>>> import numpy as np
>>> from numpy import linalg as LA
>>> np.set_printoptions(suppress=True, linewidth=140)
>>> tidy = lambda a: np.round(a, 2) + 0
>>> m1 = np.loadtxt("case10.csv", delimiter=",")
>>> m1
array([[ 15.,   9., -21.],
       [  0.,   0.,   0.],
       [-10.,  -6.,  14.],
       [ -5.,  -3.,   7.],
       [ 15.,   9., -21.],
       [ -5.,  -3.,   7.],
       [-10.,  -6.,  14.],
       [ -5.,  -3.,   7.]])
>>> np.argsort(-LA.norm(m1, axis=0).round(6), kind="stable")[:3]
array([2, 0, 1])
>>> LA.cond(m1) > 100
np.True_
>>> np.diff(m1, axis=0)
array([[-15.,  -9.,  21.],
       [-10.,  -6.,  14.],
       [  5.,   3.,  -7.],
       [ 20.,  12., -28.],
       [-20., -12.,  28.],
       [ -5.,  -3.,   7.],
       [  5.,   3.,  -7.]])
>>> m1 - m1[0]
array([[  0.,   0.,   0.],
       [-15.,  -9.,  21.],
       [-25., -15.,  35.],
       [-20., -12.,  28.],
       [  0.,   0.,   0.],
       [-20., -12.,  28.],
       [-25., -15.,  35.],
       [-20., -12.,  28.]])
>>> tidy(LA.norm(m1))
np.float64(49.06)
>>> np.count_nonzero(m1)
np.int64(21)
>>> LA.rank(m1)
Traceback (most recent call last):
  File "<python-input-12>", line 1, in <module>
    LA.rank(m1)
    ^^^^^^^
AttributeError: module 'numpy.linalg' has no attribute 'rank'
>>> tidy(LA.svd(m1, compute_uv=False))
array([49.06,  0.  ,  0.  ])
>>> M = np.array([[-4, 0, 4, 0, -2, 0],
...     [0, -2, 0, -3, 0, -4],
...     [2, 0, 2, 0, -4, 0],
...     [0, 0, 0, 4, 0, 4],
...     [1, 0, 4, 0, -3, 0],
...     [0, -3, 0, 0, 0, -5]])
>>> tidy(LA.det(M))
np.float64(-1232.0)
>>> assert M == M.T
Traceback (most recent call last):
  File "<python-input-16>", line 1, in <module>
    assert M == M.T
           ^^^^^^^^
ValueError: The truth value of an array with more than one element is ambiguous. Use a.any() or a.all()
>>> (M - M.T) / 2
array([[ 0. ,  0. ,  1. ,  0. , -1.5,  0. ],
       [ 0. ,  0. ,  0. , -1.5,  0. , -0.5],
       [-1. ,  0. ,  0. ,  0. , -4. ,  0. ],
       [ 0. ,  1.5,  0. ,  0. ,  0. ,  2. ],
       [ 1.5,  0. ,  4. ,  0. ,  0. ,  0. ],
       [ 0. ,  0.5,  0. , -2. ,  0. ,  0. ]])
>>> LA.determinant(M)
Traceback (most recent call last):
  File "<python-input-18>", line 1, in <module>
    LA.determinant(M)
    ^^^^^^^^^^^^^^
AttributeError: module 'numpy.linalg' has no attribute 'determinant'
>>> np.allclose(M, M.T)
False
>>> M @ M
array([[ 22,   0, -16,   0,  -2,   0],
       [  0,  16,   0,  -6,   0,  16],
       [ -8,   0,  -4,   0,   0,   0],
       [  0, -12,   0,  16,   0,  -4],
       [  1,   0,   0,   0,  -9,   0],
       [  0,  21,   0,   9,   0,  37]])
>>> M.inv()
Traceback (most recent call last):
  File "<python-input-21>", line 1, in <module>
    M.inv()
    ^^^^^
AttributeError: 'numpy.ndarray' object has no attribute 'inv'
>>> np.allclose(M @ M.T, M.T @ M)
False
>>> rng = np.random.default_rng(93)
>>> z = rng.permutation(6)
>>> z
array([3, 1, 2, 5, 4, 0])
>>> Y = M[z][:, z]
>>> np.trace(Y)
np.int64(-8)
>>> Y = M / LA.norm(M, axis=1, keepdims=True)
>>> C2 = Y @ Y.T
>>> tidy(LA.norm(Y, axis=1))
array([1., 1., 1., 1., 1., 1.])
>>> (C2 - 2 * np.eye(6)).round(6).argmax(axis=1)
array([4, 5, 4, 0, 2, 1])
>>> tidy(C2[2])
array([0.27, 0.  , 1.  , 0.  , 0.88, 0.  ])
>>> np.argwhere(np.triu(np.abs(C2) > 0.95, 1))
array([], shape=(0, 2), dtype=int64)
>>> tidy(np.degrees(np.arccos(np.clip(C2[2, 4], -1, 1))))
np.float64(28.27)
>>> K = np.load("sample1.npy")
>>> K
array([[ -2.86,  -0.29,   2.07,  -0.46],
       [  0.23,  -5.44,  -0.23,  -1.02],
       [ -1.3 ,  -0.39,   0.22,  -1.05],
       [ -1.05,   0.86,  -0.33,   0.04],
       [ -0.52,  -0.48,   0.29,   0.69],
       [-11.  ,  -8.93,   4.53,  -6.87],
       [  4.09,   3.16,  -2.1 ,   3.48],
       [  1.76,   0.86,  -0.88,   1.91],
       [ -7.81,  -5.18,   3.61,  -5.21],
       [ -0.16,  -1.28,  -1.44,  -1.07],
       [ -1.84,  -2.54,   0.53,  -1.68],
       [  7.86,   1.36,  -2.53,   3.48],
       [  0.13,   3.16,   1.39,   3.05],
       [  5.52,   5.05,  -1.39,   3.53],
       [ -4.04,  -1.77,   0.5 ,  -1.64],
       [ -0.32,   5.04,   2.42,   4.92],
       [ -0.78,   0.73,   0.74,  -0.97],
       [  0.42,   3.77,   0.34,   1.33],
       [ -4.23,  -4.79,   0.14,  -4.92],
       [ -2.29,   3.96,   0.12,   0.54],
       [ -0.24,   0.34,   0.22,  -0.73],
       [ -1.6 ,  -0.69,   1.34,   0.43],
       [  2.44,   2.55,  -1.59,  -1.07],
       [ -3.65,  -2.37,   0.45,  -3.47],
       [  2.63,  -1.11,  -2.08,  -2.26],
       [  2.29,  -0.6 ,  -2.04,   1.23],
       [ -3.88,  -3.22,  -0.19,  -1.07]])
>>> Y = K + rng.integers(-2, 3, (27, 1)) @ rng.integers(-2, 3, (1, 4))
>>> tidy(Y)
array([[ -0.86,   1.71,   1.07,  -2.46],
       [  4.23,  -1.44,  -2.23,  -5.02],
       [ -5.3 ,  -4.39,   2.22,   2.95],
       [ -3.05,  -1.14,   0.67,   2.04],
       [  3.48,   3.52,  -1.71,  -3.31],
       [-15.  , -12.93,   6.53,  -2.87],
       [  4.09,   3.16,  -2.1 ,   3.48],
       [  1.76,   0.86,  -0.88,   1.91],
       [ -5.81,  -3.18,   2.61,  -7.21],
       [  3.84,   2.72,  -3.44,  -5.07],
       [ -5.84,  -6.54,   2.53,   2.32],
       [  3.86,  -2.64,  -0.53,   7.48],
       [  4.13,   7.16,  -0.61,  -0.95],
       [  9.52,   9.05,  -3.39,  -0.47],
       [ -0.04,   2.23,  -1.5 ,  -5.64],
       [  3.68,   9.04,   0.42,   0.92],
       [ -4.78,  -3.27,   2.74,   3.03],
       [ -3.58,  -0.23,   2.34,   5.33],
       [ -2.23,  -2.79,  -0.86,  -6.92],
       [ -4.29,   1.96,   1.12,   2.54],
       [  3.76,   4.34,  -1.78,  -4.73],
       [ -5.6 ,  -4.69,   3.34,   4.43],
       [  6.44,   6.55,  -3.59,  -5.07],
       [ -1.65,  -0.37,  -0.55,  -5.47],
       [  0.63,  -3.11,  -1.08,  -0.26],
       [  0.29,  -2.6 ,  -1.04,   3.23],
       [ -7.88,  -7.22,   1.81,   2.93]])
>>> tidy(LA.svd(Y - K, compute_uv=False))
array([31.43,  0.  ,  0.  ,  0.  ])
>>> tidy(Y - K)
array([[ 2.,  2., -1., -2.],
       [ 4.,  4., -2., -4.],
       [-4., -4.,  2.,  4.],
       [-2., -2.,  1.,  2.],
       [ 4.,  4., -2., -4.],
       [-4., -4.,  2.,  4.],
       [ 0.,  0.,  0.,  0.],
       [ 0.,  0.,  0.,  0.],
       [ 2.,  2., -1., -2.],
       [ 4.,  4., -2., -4.],
       [-4., -4.,  2.,  4.],
       [-4., -4.,  2.,  4.],
       [ 4.,  4., -2., -4.],
       [ 4.,  4., -2., -4.],
       [ 4.,  4., -2., -4.],
       [ 4.,  4., -2., -4.],
       [-4., -4.,  2.,  4.],
       [-4., -4.,  2.,  4.],
       [ 2.,  2., -1., -2.],
       [-2., -2.,  1.,  2.],
       [ 4.,  4., -2., -4.],
       [-4., -4.,  2.,  4.],
       [ 4.,  4., -2., -4.],
       [ 2.,  2., -1., -2.],
       [-2., -2.,  1.,  2.],
       [-2., -2.,  1.,  2.],
       [-4., -4.,  2.,  4.]])
>>> tidy(np.abs(Y - K).sum(axis=1))
array([ 7., 14., 14.,  7., 14., 14.,  0.,  0.,  7., 14., 14., 14., 14., 14., 14., 14., 14., 14.,  7.,  7., 14., 14., 14.,  7.,  7.,  7.,
       14.])
>>> mat = np.load("w.npy")
>>> mat
array([[ 8,  8, 32,  0,  0],
       [ 3,  3, 12,  0,  0],
       [ 0,  0,  0,  0,  0],
       [ 6,  6, 24,  0,  0],
       [ 5,  5, 20,  0,  0],
       [ 9,  9, 36,  0,  0],
       [ 6,  6, 24,  0,  0],
       [ 4,  4, 16,  0,  0],
       [ 8,  8, 32,  0,  0]])
>>> vec = np.array([-3, -2, 0, 3, -2])
>>> a = np.maximum(mat @ vec, 0)
>>> mat.T @ a
array([0, 0, 0, 0, 0])
>>> np.maximum(mat @ (3 * vec), 0)
array([0, 0, 0, 0, 0, 0, 0, 0, 0])
>>> np.argsort(-LA.norm(mat, axis=0).round(6), kind="stable")[:3]
array([2, 0, 1])
>>> tidy(mat @ LA.pinv(mat) @ mat)
array([[ 8.,  8., 32.,  0.,  0.],
       [ 3.,  3., 12.,  0.,  0.],
       [ 0.,  0.,  0.,  0.,  0.],
       [ 6.,  6., 24.,  0.,  0.],
       [ 5.,  5., 20.,  0.,  0.],
       [ 9.,  9., 36.,  0.,  0.],
       [ 6.,  6., 24.,  0.,  0.],
       [ 4.,  4., 16.,  0.,  0.],
       [ 8.,  8., 32.,  0.,  0.]])
>>> LA.lstsq(mat[:-1].T, mat[-1])[2]
np.int32(1)
>>> np.allclose(mat[:-1].T @ LA.lstsq(mat[:-1].T, mat[-1])[0], mat[-1])
True
>>> tidy(np.trace(LA.pinv(mat) @ mat))
np.float64(1.0)
>>> np.abs(np.diag(LA.qr(mat)[1])) > 1e-9
array([ True, False, False, False, False])
>>> left, sigma, VT = LA.svd(mat, full_matrices=False)
>>> tidy(VT @ VT.T)
array([[1., 0., 0., 0., 0.],
       [0., 1., 0., 0., 0.],
       [0., 0., 1., 0., 0.],
       [0., 0., 0., 1., 0.],
       [0., 0., 0., 0., 1.]])
>>> tidy(left.T @ mat @ VT.T)
array([[77.19,  0.  ,  0.  ,  0.  ,  0.  ],
       [ 0.  ,  0.  ,  0.  ,  0.  ,  0.  ],
       [ 0.  ,  0.  ,  0.  ,  0.  ,  0.  ],
       [ 0.  ,  0.  ,  0.  ,  0.  ,  0.  ],
       [ 0.  ,  0.  ,  0.  ,  0.  ,  0.  ]])
>>> left.shape, sigma.shape, VT.shape
((9, 5), (5,), (5, 5))
>>> tidy(np.sqrt((sigma ** 2).sum())), tidy(LA.norm(mat))
(np.float64(77.19), np.float64(77.19))
>>> np.allclose(left * sigma @ VT, mat)
True
>>> tidy(left.T @ left)
array([[1., 0., 0., 0., 0.],
       [0., 1., 0., 0., 0.],
       [0., 0., 1., 0., 0.],
       [0., 0., 0., 1., 0.],
       [0., 0., 0., 0., 1.]])
>>> np.abs(left[:, 0]).round(6).argmax()
np.int64(5)
>>> arr = np.load("layer13.npy")
>>> arr
array([[  3,   7,   5,  -7,  -7,  -9,  -2,   2,  -4],
       [  2,   6,   4,  -8,  -8, -10,  -3,   1,  -5],
       [  5,   9,   7,  -5,  -5,  -7,   0,   4,  -2],
       [  2,   6,   4,  -8,  -8, -10,  -3,   1,  -5],
       [  4,   8,   6,  -6,  -6,  -8,  -1,   3,  -3],
       [  2,   6,   4,  -8,  -8, -10,  -3,   1,  -5],
       [  5,   9,   7,  -5,  -5,  -7,   0,   4,  -2],
       [  4,   8,   6,  -6,  -6,  -8,  -1,   3,  -3]])
>>> rk = LA.matrix_rank(arr)
>>> rk
np.int64(2)
>>> ns = LA.svd(arr)[2][rk:].T
>>> ns.shape
(9, 7)
>>> LA.matrix_rank(arr.T @ arr), LA.matrix_rank(arr @ arr.T)
(np.int64(2), np.int64(2))
>>> [int(LA.matrix_rank(np.delete(arr, i, axis=0))) for i in range(8)]
[2, 2, 2, 2, 2, 2, 2, 2]
>>> def softmax(z):
...     e = np.exp(z - z.max(axis=-1, keepdims=True))
...     return e / e.sum(axis=-1, keepdims=True)
... 
>>> tidy(softmax(arr[7] + 5))
array([0.02, 0.86, 0.12, 0.  , 0.  , 0.  , 0.  , 0.01, 0.  ])
>>> S = arr @ arr.T / np.sqrt(9)
>>> tidy(softmax(S)[7] @ arr)
array([ 2.32,  6.32,  4.32, -7.68, -7.68, -9.68, -2.68,  1.32, -4.68])
>>> tidy(softmax(S + np.triu(np.full(S.shape, -np.inf), 1)))
array([[1.  , 0.  , 0.  , 0.  , 0.  , 0.  , 0.  , 0.  ],
       [0.  , 1.  , 0.  , 0.  , 0.  , 0.  , 0.  , 0.  ],
       [0.02, 0.  , 0.98, 0.  , 0.  , 0.  , 0.  , 0.  ],
       [0.  , 0.5 , 0.  , 0.5 , 0.  , 0.  , 0.  , 0.  ],
       [0.14, 0.39, 0.02, 0.39, 0.05, 0.  , 0.  , 0.  ],
       [0.  , 0.33, 0.  , 0.33, 0.  , 0.33, 0.  , 0.  ],
       [0.01, 0.  , 0.46, 0.  , 0.06, 0.  , 0.46, 0.  ],
       [0.1 , 0.27, 0.01, 0.27, 0.04, 0.27, 0.01, 0.04]])
>>> tidy(softmax(S))
array([[0.01, 0.33, 0.  , 0.33, 0.  , 0.33, 0.  , 0.  ],
       [0.  , 0.33, 0.  , 0.33, 0.  , 0.33, 0.  , 0.  ],
       [0.01, 0.  , 0.44, 0.  , 0.06, 0.  , 0.44, 0.06],
       [0.  , 0.33, 0.  , 0.33, 0.  , 0.33, 0.  , 0.  ],
       [0.1 , 0.27, 0.01, 0.27, 0.04, 0.27, 0.01, 0.04],
       [0.  , 0.33, 0.  , 0.33, 0.  , 0.33, 0.  , 0.  ],
       [0.01, 0.  , 0.44, 0.  , 0.06, 0.  , 0.44, 0.06],
       [0.1 , 0.27, 0.01, 0.27, 0.04, 0.27, 0.01, 0.04]])
>>> ang = np.radians(36)
>>> Rm = np.eye(9)
>>> Rm[1, 1] = Rm[3, 3] = np.cos(ang)
>>> Rm[1, 3], Rm[3, 1] = -np.sin(ang), np.sin(ang)
>>> tidy(Rm)
array([[ 1.  ,  0.  ,  0.  ,  0.  ,  0.  ,  0.  ,  0.  ,  0.  ,  0.  ],
       [ 0.  ,  0.81,  0.  , -0.59,  0.  ,  0.  ,  0.  ,  0.  ,  0.  ],
       [ 0.  ,  0.  ,  1.  ,  0.  ,  0.  ,  0.  ,  0.  ,  0.  ,  0.  ],
       [ 0.  ,  0.59,  0.  ,  0.81,  0.  ,  0.  ,  0.  ,  0.  ,  0.  ],
       [ 0.  ,  0.  ,  0.  ,  0.  ,  1.  ,  0.  ,  0.  ,  0.  ,  0.  ],
       [ 0.  ,  0.  ,  0.  ,  0.  ,  0.  ,  1.  ,  0.  ,  0.  ,  0.  ],
       [ 0.  ,  0.  ,  0.  ,  0.  ,  0.  ,  0.  ,  1.  ,  0.  ,  0.  ],
       [ 0.  ,  0.  ,  0.  ,  0.  ,  0.  ,  0.  ,  0.  ,  1.  ,  0.  ],
       [ 0.  ,  0.  ,  0.  ,  0.  ,  0.  ,  0.  ,  0.  ,  0.  ,  1.  ]])
>>> Y = arr @ Rm.T
>>> tidy(np.abs(Y - arr).max(axis=0))
array([0.  , 3.56, 0.  , 6.24, 0.  , 0.  , 0.  , 0.  , 0.  ])
>>> np.allclose(arr @ arr.T, Y @ Y.T)
True
>>> tidy(LA.svd(arr, compute_uv=False)), tidy(LA.svd(Y, compute_uv=False))
(array([47.22, 10.18,  0.  ,  0.  ,  0.  ,  0.  ,  0.  ,  0.  ]), array([47.22, 10.18,  0.  ,  0.  ,  0.  ,  0.  ,  0.  ,  0.  ]))
>>> tidy(Y)
array([[  3.  ,   9.78,   5.  ,  -1.55,  -7.  ,  -9.  ,  -2.  ,   2.  ,  -4.  ],
       [  2.  ,   9.56,   4.  ,  -2.95,  -8.  , -10.  ,  -3.  ,   1.  ,  -5.  ],
       [  5.  ,  10.22,   7.  ,   1.24,  -5.  ,  -7.  ,   0.  ,   4.  ,  -2.  ],
       [  2.  ,   9.56,   4.  ,  -2.95,  -8.  , -10.  ,  -3.  ,   1.  ,  -5.  ],
       [  4.  ,  10.  ,   6.  ,  -0.15,  -6.  ,  -8.  ,  -1.  ,   3.  ,  -3.  ],
       [  2.  ,   9.56,   4.  ,  -2.95,  -8.  , -10.  ,  -3.  ,   1.  ,  -5.  ],
       [  5.  ,  10.22,   7.  ,   1.24,  -5.  ,  -7.  ,   0.  ,   4.  ,  -2.  ],
       [  4.  ,  10.  ,   6.  ,  -0.15,  -6.  ,  -8.  ,  -1.  ,   3.  ,  -3.  ]])
>>> tidy(LA.det(Rm)), tidy(np.trace(Rm))
(np.float64(1.0), np.float64(8.62))
